$ ipython --no-banner

In [1]: import numpy as np

In [2]: np.set_printoptions(precision=2, suppress=True, linewidth=100, sign=" ")

In [3]: rd = lambda a: np.round(a, 2) + 0

In [4]: W0 = np.load("a.npy")

In [5]: rd(W0)
Out[5]: 
array([[-0.54, -0.76, -0.19,  0.2 ,  0.25],
       [ 0.16, -0.4 , -0.21, -0.78, -0.41],
       [ 0.38,  0.03, -0.42, -0.23,  0.79],
       [-0.43,  0.14,  0.61, -0.52,  0.38],
       [ 0.59, -0.5 ,  0.6 ,  0.16,  0.11]])

In [6]: hat = np.triu(np.array([[0, -2, 3, 2, 2],
   ...:     [-2, -2, 3, -2, 2],
   ...:     [0, 1, 3, -3, -1],
   ...:     [-3, 2, -3, 1, -1],
   ...:     [3, 0, 1, 2, 3]]), 1) + np.eye(5)

In [7]: out = hat @ W0 @ np.linalg.inv(hat)

In [8]: print(rd(np.poly(out)))
[ 1.    1.78  0.78 -0.78 -1.78 -1.  ]

In [9]: vec = np.array([1, 1, -1, 4, 2])

In [10]: rd(np.einsum("ij,j->i", W0, vec))
Out[10]: array([ 0.17, -3.95,  1.48, -2.25,  0.34])

In [11]: rd(W0 @ np.ones(5))
Out[11]: array([-1.04, -1.63,  0.54,  0.18,  0.96])

In [12]: rd((W0 * vec).sum(axis=1))
Out[12]: array([ 0.17, -3.95,  1.48, -2.25,  0.34])

In [13]: print(np.linalg.norm(W0 @ vec) <= np.linalg.norm(W0, 2) * np.linalg.norm(vec) + 1e-9)
True

In [14]: np.sign((W0 @ vec).round(6))
Out[14]: array([ 1., -1.,  1., -1.,  1.])

In [15]: rd(np.linalg.norm(W0, axis=0))
Out[15]: array([ 1.,  1.,  1.,  1.,  1.])

In [16]: rd(np.linalg.svd(W0, compute_uv=False))
Out[16]: array([ 1.,  1.,  1.,  1.,  1.])

In [17]: rd(W0.T @ W0)
Out[17]: 
array([[ 1.,  0.,  0.,  0.,  0.],
       [ 0.,  1.,  0.,  0.,  0.],
       [ 0.,  0.,  1.,  0.,  0.],
       [ 0.,  0.,  0.,  1.,  0.],
       [ 0.,  0.,  0.,  0.,  1.]])

In [18]: print(rd(W0 @ W0.T))
[[ 1.  0.  0.  0.  0.]
 [ 0.  1.  0.  0.  0.]
 [ 0.  0.  1.  0.  0.]
 [ 0.  0.  0.  1.  0.]
 [ 0.  0.  0.  0.  1.]]

In [19]: print(rd(W0[:, 2] @ W0[:, 0]))
0.0

In [20]: vec = np.array([0, -3, -4, -1, 0])

In [21]: y = W0 @ vec

In [22]: coef, lr = np.zeros(5), 1 / np.linalg.norm(W0, 2) ** 2

In [23]: for i in range(150):
    ...:     coef -= lr * W0.T @ (W0 @ coef - y)
    ...:     if i % 50 == 0: print(i, round(np.linalg.norm(W0 @ coef - y), 2))
    ...: 
0 0.0
50 0.0
100 0.0

In [24]: rd(coef)
Out[24]: array([ 0., -3., -4., -1.,  0.])

In [25]: rd(np.linalg.cond(W0))
Out[25]: np.float64(1.0)

In [26]: T = np.stack([W0, 2 * W0, W0[::-1]])

In [27]: print(rd(np.linalg.norm(T, axis=(1, 2))))
[ 2.24  4.47  2.24]

In [28]: T.shape
Out[28]: (3, 5, 5)

In [29]: X = np.load("w.npy")

In [30]: rd(X)
Out[30]: 
array([[ 5.86, -3.56, -2.4 , -6.87],
       [ 6.52,  0.58,  5.47, -5.21],
       [-6.19,  3.23,  1.59,  6.98],
       [-5.86,  3.56,  2.4 ,  6.87],
       [-6.63,  2.61,  0.18,  7.01],
       [-0.51, -4.61, -8.62, -2.05],
       [ 6.49,  0.65,  5.57, -5.14],
       [-6.38, -0.84, -5.84,  4.95],
       [-1.33, -4.4 , -8.8 , -1.24],
       [ 6.71,  0.19,  4.89, -5.57],
       [ 0.36, -4.76, -8.3 , -2.87],
       [ 5.78,  1.66,  6.92, -4.  ],
       [ 6.05, -3.38, -1.94, -6.94],
       [-6.67, -0.28, -5.04,  5.49],
       [-6.2 ,  3.22,  1.57,  6.98],
       [-3.93,  4.56,  5.51,  5.78],
       [ 5.2 ,  2.27,  7.6 , -3.18],
       [ 3.7 ,  3.37,  8.56, -1.32],
       [-5.54, -1.94, -7.24,  3.64],
       [-6.04, -1.34, -6.51,  4.39],
       [-5.32,  3.95,  3.47,  6.63],
       [-6.91,  0.49, -3.81,  6.12],
       [ 6.25,  1.05,  6.13, -4.72],
       [-6.93,  0.57, -3.68,  6.17],
       [ 6.06, -3.37, -1.93, -6.94],
       [ 2.34,  4.04,  8.84,  0.2 ],
       [-4.92,  4.18,  4.16,  6.41],
       [ 1.67,  4.29,  8.83,  0.9 ],
       [-1.17,  4.84,  7.89,  3.59],
       [ 0.14, -4.73, -8.4 , -2.67],
       [ 5.07, -4.1 , -3.91, -6.5 ],
       [ 6.85, -2.1 ,  0.88, -6.92],
       [-6.93,  0.58, -3.67,  6.18],
       [-6.32, -0.95, -5.99,  4.83],
       [ 6.73, -2.4 ,  0.26, -6.99],
       [ 6.17, -3.25, -1.64, -6.97],
       [-5.51, -1.96, -7.27,  3.61],
       [-0.81, -4.54, -8.7 , -1.76],
       [-6.85,  2.09, -0.91,  6.92],
       [ 0.53, -4.78, -8.23, -3.03],
       [ 5.56, -3.79, -3.02, -6.75]])

In [31]: w1 = np.array([[1, -3, -2, 0], [4, 4, 4, 4], [0, -3, 3, -5], [-3, -4, -3, 0]])

In [32]: coef = np.array([-1, 1, 2, 0])

In [33]: H = np.maximum(X @ w1 + coef, 0)

In [34]: rd((H > 0).mean(axis=0))
Out[34]: array([ 0.44,  0.56,  0.49,  0.51])

In [35]: np.linalg.matrix_rank(H)
Out[35]: np.int64(4)

In [36]: Z = np.array([[2, 1, 2], [2, 1, 1], [2, 3, -2], [-1, 0, 2]])

In [37]: w1 @ Z
Out[37]: 
array([[ -8,  -8,   3],
       [ 20,  20,  12],
       [  5,   6, -19],
       [-20, -16,  -4]])

In [38]: vec = np.array([1, -1, -2, -2, -2])

In [39]: print([p for p in range(1, 25) if np.allclose(np.linalg.matrix_power(W0, p), np.eye(5))])
[]

In [40]: rd(np.linalg.inv(W0))
Out[40]: 
array([[-0.54,  0.16,  0.38, -0.43,  0.59],
       [-0.76, -0.4 ,  0.03,  0.14, -0.5 ],
       [-0.19, -0.21, -0.42,  0.61,  0.6 ],
       [ 0.2 , -0.78, -0.23, -0.52,  0.16],
       [ 0.25, -0.41,  0.79,  0.38,  0.11]])

In [41]: rd(np.linalg.det(W0))
Out[41]: np.float64(1.0)

In [42]: rd(np.abs(np.linalg.eigvals(W0)))
Out[42]: array([ 1.,  1.,  1.,  1.,  1.])

In [43]: left, sv, VT = np.linalg.svd(X)

In [44]: print(np.argmax(sv[:-1] / (sv[1:] + 1e-6)) + 1)
2

In [45]: out = left[:, :2] @ np.diag(sv[:2]) @ VT[:2]

In [46]: print(rd(np.abs(X - out).max()))
0.0

In [47]: left, sv = np.linalg.svd(W0)
Traceback (most recent call last):
  Cell In[47], line 1
    left, sv = np.linalg.svd(W0)
ValueError: too many values to unpack (expected 2)


In [48]: left, sv, VT = np.linalg.svd(W0, full_matrices=False)

In [49]: print(np.allclose(left * sv @ VT, W0))
True

In [50]: left.shape, sv.shape, VT.shape
Out[50]: ((5, 5), (5,), (5, 5))

In [51]: print(rd(sv / sv[0]))
[ 1.  1.  1.  1.  1.]

In [52]: print((sv > 1e-8).sum())
5

In [53]: rd(left.T @ W0 @ VT.T)
Out[53]: 
array([[ 1.,  0.,  0.,  0.,  0.],
       [ 0.,  1.,  0.,  0.,  0.],
       [ 0.,  0.,  1.,  0.,  0.],
       [ 0.,  0.,  0.,  1.,  0.],
       [ 0.,  0.,  0.,  0.,  1.]])

In [54]: M = np.loadtxt("layer15.csv", delimiter=",")

In [55]: M
Out[55]: 
array([[-0.1, -0.1,  0.7, -0.9,  0.2, -0.5,  0.6,  0.9,  0.2,  0.5,  0.3, -1.8],
       [ 0.4, -0.5,  2. ,  1.1,  0.1, -0.5, -1.1, -0.6, -2.3, -1.9, -1.6,  0.5],
       [-1. ,  0.4, -0.8,  0.2,  0.6,  1.6,  0.8, -1.8, -0.3,  0. ,  0.1, -1. ],
       [-0.6, -0.5, -1.8, -1.3, -1.8, -1.3,  2. ,  0.4,  0.8,  0.4,  0.5,  1. ],
       [-1.9, -0.3,  0.6,  0. , -1. , -0.4, -0.5, -1.5,  0.1, -0.4, -0.5,  1.5],
       [-0.2,  0.2, -1.2, -0.1,  1.1, -2.5,  1.3,  1.3, -0.5,  1.6,  0. , -1.3],
       [ 2. ,  0. ,  0.4, -0.6,  0.1, -0.9, -0.7,  1. ,  0.7, -0.1,  0.2, -1.4],
       [-2.9, -1.3, -0.2,  1.8,  0.1, -0.5,  0.3, -0.1,  1.1,  2.9, -0.6,  0.9],
       [ 0.1,  0. ,  0.5, -0.9,  0.2,  0.3, -0.4,  0.6, -0.6, -0.4, -1.1, -1.5],
       [ 0.6, -0.1,  0.2,  0.3,  0.3, -1.1,  0.1,  0.5, -0.8,  0.9, -2.1,  0.6],
       [ 1. , -0.5, -0.5, -0.2, -0.9,  0.1, -1.2, -1.6, -1.4,  1.6, -0.3, -1.2],
       [-0.2, -1.4, -0.3, -0.1, -0.3,  2.4, -0.5,  0.9, -0.2,  0.2, -0.3, -2.3]])

In [56]: out = np.array([[0, 1],
    ...:     [2, -2],
    ...:     [-2, 2],
    ...:     [-2, 0],
    ...:     [0, 2],
    ...:     [-1, -1],
    ...:     [2, 1],
    ...:     [2, -1],
    ...:     [-1, 0],
    ...:     [0, -1],
    ...:     [-1, 2],
    ...:     [1, -1]])

In [57]: np.vstack([M, out.T]).shape
Out[57]: (14, 12)

In [58]: np.linalg.matrix_rank(np.vstack([M, out.T]))
Out[58]: np.int64(12)

In [59]: np.linalg.matrix_rank(M @ out)
Out[59]: np.int64(2)

In [60]: rd(out.T @ M.T)
Out[60]: 
array([[ 1.4, -5.7, -2.4, 11. , -3.5,  9.9, -0.4, -4.5,  1.1,  4.6, -4.8, -5.4],
       [ 4. ,  3.8,  0. , -4.3, -2.8,  1.4,  4.1, -4.6, -0.1, -3.2, -1.5, -0.9]])

In [61]: rd(np.sort(np.abs(np.linalg.eigvals(M))))
Out[61]: array([ 0.07,  1.54,  1.54,  1.91,  1.91,  2.51,  3.07,  3.21,  3.21,  3.27,  3.54,  3.54])

In [62]: np.linalg.determinant(M)
Traceback (most recent call last):
  Cell In[62], line 1
    np.linalg.determinant(M)
AttributeError: module 'numpy.linalg' has no attribute 'determinant'


In [63]: rd((M + M.T) / 2)
Out[63]: 
array([[-0.1 ,  0.15, -0.15, -0.75, -0.85, -0.35,  1.3 , -1.  ,  0.15,  0.55,  0.65, -1.  ],
       [ 0.15, -0.5 ,  1.2 ,  0.3 , -0.1 , -0.15, -0.55, -0.95, -1.15, -1.  , -1.05, -0.45],
       [-0.15,  1.2 , -0.8 , -0.8 ,  0.6 ,  0.2 ,  0.6 , -1.  ,  0.1 ,  0.1 , -0.2 , -0.65],
       [-0.75,  0.3 , -0.8 , -1.3 , -0.9 , -0.7 ,  0.7 ,  1.1 , -0.05,  0.35,  0.15,  0.45],
       [-0.85, -0.1 ,  0.6 , -0.9 , -1.  ,  0.35, -0.2 , -0.7 ,  0.15, -0.05, -0.7 ,  0.6 ],
       [-0.35, -0.15,  0.2 , -0.7 ,  0.35, -2.5 ,  0.2 ,  0.4 , -0.1 ,  0.25,  0.05,  0.55],
       [ 1.3 , -0.55,  0.6 ,  0.7 , -0.2 ,  0.2 , -0.7 ,  0.65,  0.15,  0.  , -0.5 , -0.95],
       [-1.  , -0.95, -1.  ,  1.1 , -0.7 ,  0.4 ,  0.65, -0.1 ,  0.85,  1.7 , -1.1 ,  0.9 ],
       [ 0.15, -1.15,  0.1 , -0.05,  0.15, -0.1 ,  0.15,  0.85, -0.6 , -0.6 , -1.25, -0.85],
       [ 0.55, -1.  ,  0.1 ,  0.35, -0.05,  0.25,  0.  ,  1.7 , -0.6 ,  0.9 , -0.25,  0.4 ],
       [ 0.65, -1.05, -0.2 ,  0.15, -0.7 ,  0.05, -0.5 , -1.1 , -1.25, -0.25, -0.3 , -0.75],
       [-1.  , -0.45, -0.65,  0.45,  0.6 ,  0.55, -0.95,  0.9 , -0.85,  0.4 , -0.75, -2.3 ]])

In [64]: print(rd(np.trace(M)))
-9.3

In [65]: np.allclose(M @ M.T, M.T @ M)
Out[65]: False

In [66]: np.allclose(M, M.T)
Out[66]: False

In [67]: out = M / np.sqrt((M ** 2).mean(axis=1, keepdims=True))

In [68]: rd(np.linalg.norm(out, axis=1))
Out[68]: array([ 3.46,  3.46,  3.46,  3.46,  3.46,  3.46,  3.46,  3.46,  3.46,  3.46,  3.46,  3.46])

In [69]: rd(out[5])
Out[69]: array([-0.17,  0.17, -1.01, -0.08,  0.93, -2.11,  1.1 ,  1.1 , -0.42,  1.35,  0.  , -1.1 ])

In [70]: np.linalg.matrix_rank(M - M.mean(axis=1, keepdims=True))
Out[70]: np.int64(11)

In [71]: u = np.array([0, 3, -5, -7, -3, 1, 2, -2, -2, 0, -7, -7])

In [72]: out = M + np.outer(u, np.eye(12)[9])

In [73]: np.linalg.matrix_rank(np.linalg.inv(out) - np.linalg.inv(M), tol=1e-8)
Out[73]: np.int64(1)

In [74]: rd(np.linalg.det(out) / np.linalg.det(M)), rd(1 + np.linalg.solve(M, u)[9])
Out[74]: (np.float64(0.85), np.float64(0.85))

In [75]: np.linalg.matrix_rank(out - M)
Out[75]: np.int64(1)

In [76]: rd(out)
Out[76]: 
array([[-0.1, -0.1,  0.7, -0.9,  0.2, -0.5,  0.6,  0.9,  0.2,  0.5,  0.3, -1.8],
       [ 0.4, -0.5,  2. ,  1.1,  0.1, -0.5, -1.1, -0.6, -2.3,  1.1, -1.6,  0.5],
       [-1. ,  0.4, -0.8,  0.2,  0.6,  1.6,  0.8, -1.8, -0.3, -5. ,  0.1, -1. ],
       [-0.6, -0.5, -1.8, -1.3, -1.8, -1.3,  2. ,  0.4,  0.8, -6.6,  0.5,  1. ],
       [-1.9, -0.3,  0.6,  0. , -1. , -0.4, -0.5, -1.5,  0.1, -3.4, -0.5,  1.5],
       [-0.2,  0.2, -1.2, -0.1,  1.1, -2.5,  1.3,  1.3, -0.5,  2.6,  0. , -1.3],
       [ 2. ,  0. ,  0.4, -0.6,  0.1, -0.9, -0.7,  1. ,  0.7,  1.9,  0.2, -1.4],
       [-2.9, -1.3, -0.2,  1.8,  0.1, -0.5,  0.3, -0.1,  1.1,  0.9, -0.6,  0.9],
       [ 0.1,  0. ,  0.5, -0.9,  0.2,  0.3, -0.4,  0.6, -0.6, -2.4, -1.1, -1.5],
       [ 0.6, -0.1,  0.2,  0.3,  0.3, -1.1,  0.1,  0.5, -0.8,  0.9, -2.1,  0.6],
       [ 1. , -0.5, -0.5, -0.2, -0.9,  0.1, -1.2, -1.6, -1.4, -5.4, -0.3, -1.2],
       [-0.2, -1.4, -0.3, -0.1, -0.3,  2.4, -0.5,  0.9, -0.2, -6.8, -0.3, -2.3]])

In [77]: left, sv, VT = np.linalg.svd(M)

In [78]: np.argmax(sv[:-1] / (sv[1:] + 1e-6)) + 1
Out[78]: np.int64(11)

In [79]: out = left[:, :11] @ np.diag(sv[:11]) @ VT[:11]

In [80]: rd(out)
Out[80]: 
array([[-0.1 , -0.1 ,  0.7 , -0.9 ,  0.2 , -0.5 ,  0.6 ,  0.9 ,  0.2 ,  0.5 ,  0.3 , -1.8 ],
       [ 0.4 , -0.5 ,  2.  ,  1.1 ,  0.1 , -0.5 , -1.1 , -0.6 , -2.3 , -1.9 , -1.6 ,  0.5 ],
       [-1.  ,  0.4 , -0.8 ,  0.2 ,  0.6 ,  1.6 ,  0.8 , -1.8 , -0.3 ,  0.  ,  0.1 , -1.  ],
       [-0.6 , -0.5 , -1.8 , -1.3 , -1.8 , -1.3 ,  2.  ,  0.4 ,  0.8 ,  0.4 ,  0.5 ,  1.  ],
       [-1.9 , -0.29,  0.6 ,  0.01, -1.01, -0.4 , -0.5 , -1.5 ,  0.1 , -0.4 , -0.5 ,  1.5 ],
       [-0.2 ,  0.2 , -1.2 , -0.1 ,  1.1 , -2.5 ,  1.3 ,  1.3 , -0.5 ,  1.6 ,  0.  , -1.3 ],
       [ 2.  ,  0.  ,  0.4 , -0.6 ,  0.1 , -0.9 , -0.7 ,  1.  ,  0.7 , -0.1 ,  0.2 , -1.4 ],
       [-2.9 , -1.31, -0.2 ,  1.79,  0.11, -0.5 ,  0.3 , -0.1 ,  1.1 ,  2.9 , -0.6 ,  0.9 ],
       [ 0.1 , -0.02,  0.5 , -0.91,  0.21,  0.3 , -0.4 ,  0.6 , -0.6 , -0.4 , -1.1 , -1.49],
       [ 0.6 , -0.09,  0.2 ,  0.31,  0.29, -1.1 ,  0.1 ,  0.5 , -0.8 ,  0.9 , -2.1 ,  0.6 ],
       [ 1.  , -0.5 , -0.5 , -0.2 , -0.9 ,  0.1 , -1.2 , -1.6 , -1.4 ,  1.6 , -0.3 , -1.2 ],
       [-0.2 , -1.39, -0.3 , -0.09, -0.31,  2.4 , -0.5 ,  0.9 , -0.2 ,  0.2 , -0.3 , -2.3 ]])

In [81]: rd(np.linalg.norm(M - out) / np.linalg.norm(M))
Out[81]: np.float64(0.0)

In [82]: feats = np.maximum(np.array([[-2, 2],
    ...:     [-2, -1],
    ...:     [1, 0],
    ...:     [3, 0],
    ...:     [0, 2],
    ...:     [2, -2],
    ...:     [2, -1],
    ...:     [-1, -1],
    ...:     [2, 1],
    ...:     [0, 3],
    ...:     [2, 3],
    ...:     [0, -2],
    ...:     [-3, 2],
    ...:     [-1, 1],
    ...:     [2, 1],
    ...:     [-3, -1],
    ...:     [3, 3],
    ...:     [0, 0],
    ...:     [2, 0],
    ...:     [-1, -1],
    ...:     [3, -3],
    ...:     [-3, -2]]) @ np.array([[1, 0, 2, 3, -2, 0, -1, -3, 0, -3, -2],
    ...:     [0, 1, -2, -2, 1, -2, 1, -2, -3, -2, 3]]) + np.array([-5, -9, 2, -5, -7, 1, 1, 8, 3, -4, -3]), 0)

In [83]: feats
Out[83]: 
array([[  0,   0,   0,   0,   0,   0,   5,  10,   0,   0,   7],
       [  0,   0,   0,   0,   0,   3,   2,  16,   6,   4,   0],
       [  0,   0,   4,   0,   0,   1,   0,   5,   3,   0,   0],
       [  0,   0,   8,   4,   0,   1,   0,   0,   3,   0,   0],
       [  0,   0,   0,   0,   0,   0,   3,   4,   0,   0,   3],
       [  0,   0,  10,   5,   0,   5,   0,   6,   9,   0,   0],
       [  0,   0,   8,   3,   0,   3,   0,   4,   6,   0,   0],
       [  0,   0,   2,   0,   0,   3,   1,  13,   6,   1,   0],
       [  0,   0,   4,   0,   0,   0,   0,   0,   0,   0,   0],
       [  0,   0,   0,   0,   0,   0,   4,   2,   0,   0,   6],
       [  0,   0,   0,   0,   0,   0,   2,   0,   0,   0,   2],
       [  0,   0,   6,   0,   0,   5,   0,  12,   9,   0,   0],
       [  0,   0,   0,   0,   1,   0,   6,  13,   0,   1,   9],
       [  0,   0,   0,   0,   0,   0,   3,   9,   0,   0,   2],
       [  0,   0,   4,   0,   0,   0,   0,   0,   0,   0,   0],
       [  0,   0,   0,   0,   0,   3,   3,  19,   6,   7,   0],
       [  0,   0,   2,   0,   0,   0,   1,   0,   0,   0,   0],
       [  0,   0,   2,   0,   0,   1,   1,   8,   3,   0,   0],
       [  0,   0,   6,   1,   0,   1,   0,   2,   3,   0,   0],
       [  0,   0,   2,   0,   0,   3,   1,  13,   6,   1,   0],
       [  0,   0,  14,  10,   0,   7,   0,   5,  12,   0,   0],
       [  0,   0,   0,   0,   0,   5,   2,  21,   9,   9,   0]])

In [84]: w1 = np.array([[-3, -2, 1, -2],
    ...:     [0, 1, 2, -3],
    ...:     [2, -1, -1, 2],
    ...:     [-2, -1, 0, -1],
    ...:     [-3, -3, -1, 2],
    ...:     [0, -2, 3, 2],
    ...:     [-1, -1, -3, -2],
    ...:     [2, 1, 0, -3],
    ...:     [0, 1, 3, 2],
    ...:     [-1, 2, 2, 2],
    ...:     [3, -2, 2, 1]])

In [85]: coef = np.array([0, 1, 0, 5])

In [86]: H = np.maximum(feats @ w1 + coef, 0)

In [87]: print(np.linalg.matrix_rank(H))
4

In [88]: (H > 0).astype(int)
Out[88]: 
array([[ 1,  0,  0,  0],
       [ 1,  1,  1,  0],
       [ 1,  1,  1,  1],
       [ 1,  0,  1,  1],
       [ 1,  0,  0,  0],
       [ 1,  0,  1,  1],
       [ 1,  0,  1,  1],
       [ 1,  1,  1,  0],
       [ 1,  0,  0,  1],
       [ 1,  0,  0,  0],
       [ 1,  0,  0,  1],
       [ 1,  1,  1,  1],
       [ 1,  0,  1,  0],
       [ 1,  1,  0,  0],
       [ 1,  0,  0,  1],
       [ 1,  1,  1,  0],
       [ 1,  0,  0,  1],
       [ 1,  1,  1,  0],
       [ 1,  0,  1,  1],
       [ 1,  1,  1,  0],
       [ 1,  0,  1,  1],
       [ 1,  1,  1,  0]])

In [89]: print(rd((H > 0).mean(axis=0)))
[ 1.    0.41  0.64  0.5 ]

In [90]: H
Out[90]: 
array([[ 36,   0,   0,   0],
       [ 26,  23,  29,   0],
       [ 18,   3,   8,   6],
       [  8,   0,   4,  25],
       [ 14,   0,   0,   0],
       [ 22,   0,  32,  30],
       [ 18,   0,  19,  24],
       [ 28,  13,  24,   0],
       [  8,   0,   0,  13],
       [ 18,   0,   0,   0],
       [  4,   0,   0,   3],
       [ 36,   6,  36,   9],
       [ 43,   0,   1,   0],
       [ 21,   3,   0,   0],
       [  8,   0,   0,  13],
       [ 28,  31,  32,   0],
       [  3,   0,   0,   7],
       [ 19,   7,   7,   0],
       [ 14,   0,   6,  18],
       [ 28,  13,  24,   0],
       [ 18,   0,  43,  46],
       [ 31,  37,  54,   0]])

In [91]: Z = np.array([[-1, -2, 3], [2, 3, 3], [-2, 0, 1], [3, -2, 3]])

In [92]: H @ Z
Out[92]: 
array([[ -36,  -72,  108],
       [ -38,   17,  176],
       [ -10,  -39,   89],
       [  59,  -66,  103],
       [ -14,  -28,   42],
       [   4, -104,  188],
       [  16,  -84,  145],
       [ -50,  -17,  147],
       [  31,  -42,   63],
       [ -18,  -36,   54],
       [   5,  -14,   21],
       [ -69,  -72,  189],
       [ -45,  -86,  130],
       [ -15,  -33,   72],
       [  31,  -42,   63],
       [ -30,   37,  209],
       [  18,  -20,   30],
       [ -19,  -17,   85],
       [  28,  -64,  102],
       [ -50,  -17,  147],
       [  34, -128,  235],
       [ -65,   49,  258]])

In [93]: (H @ Z).round(6).argmax(axis=1)
Out[93]: array([ 2,  2,  2,  2,  2,  2,  2,  2,  2,  2,  2,  2,  2,  2,  2,  2,  2,  2,  2,  2,  2,  2])
